% ipython --no-banner

In [1]: import numpy as np

In [2]: from numpy import linalg as LA

In [3]: np.set_printoptions(precision=2, suppress=True, linewidth=140)

In [4]: A = np.loadtxt("arr.csv", delimiter=",")

In [5]: print(A)
[[0.5  0.   0.5  0.  ]
 [0.   0.5  0.5  0.  ]
 [0.33 0.33 0.33 0.  ]
 [0.33 0.   0.33 0.33]]

In [6]: u = np.array([1, 0, 0])

In [7]: print(np.convolve(A[0], u))
[0.5 0.  0.5 0.  0.  0. ]

In [8]: print(round(float(np.einsum("ii->", A)), 2))
1.67

In [9]: print(np.kron(np.eye(2, dtype=int), A))
[[0.5  0.   0.5  0.   0.   0.   0.   0.  ]
 [0.   0.5  0.5  0.   0.   0.   0.   0.  ]
 [0.33 0.33 0.33 0.   0.   0.   0.   0.  ]
 [0.33 0.   0.33 0.33 0.   0.   0.   0.  ]
 [0.   0.   0.   0.   0.5  0.   0.5  0.  ]
 [0.   0.   0.   0.   0.   0.5  0.5  0.  ]
 [0.   0.   0.   0.   0.33 0.33 0.33 0.  ]
 [0.   0.   0.   0.   0.33 0.   0.33 0.33]]

In [10]: print(round(float(LA.det(A[::-1])), 2))
-0.03

In [11]: print(round(float(np.einsum("ij,ji->", A, A)), 2))
1.39

In [12]: print(np.round(np.poly(A), 2) + 0)
[ 1.   -1.67  0.69  0.   -0.03]

In [13]: print(LA.eigvals(A))
[ 0.33 -0.17  0.5   1.  ]

In [14]: rng = np.random.default_rng(580)

In [15]: z = rng.permutation(4)

In [16]: other = A[:, z] * rng.choice([-1, 1], 4)

In [17]: print(other)
[[-0.    0.   -0.5   0.5 ]
 [-0.    0.5  -0.    0.5 ]
 [-0.    0.33 -0.33  0.33]
 [-0.33  0.   -0.33  0.33]]

In [18]: Uu, _, Vh = LA.svd(A.T @ other)

In [19]: print(z)
[3 1 0 2]

In [20]: print(np.round(LA.lstsq(A, other)[0], 2) + 0)
[[ 0.  0. -1.  0.]
 [ 0.  1.  0.  0.]
 [ 0.  0.  0.  1.]
 [-1.  0.  0.  0.]]

In [21]: print(np.round(Uu @ Vh, 2) + 0)
[[ 0.  0. -1.  0.]
 [ 0.  1.  0.  0.]
 [ 0.  0.  0.  1.]
 [-1.  0.  0.  0.]]
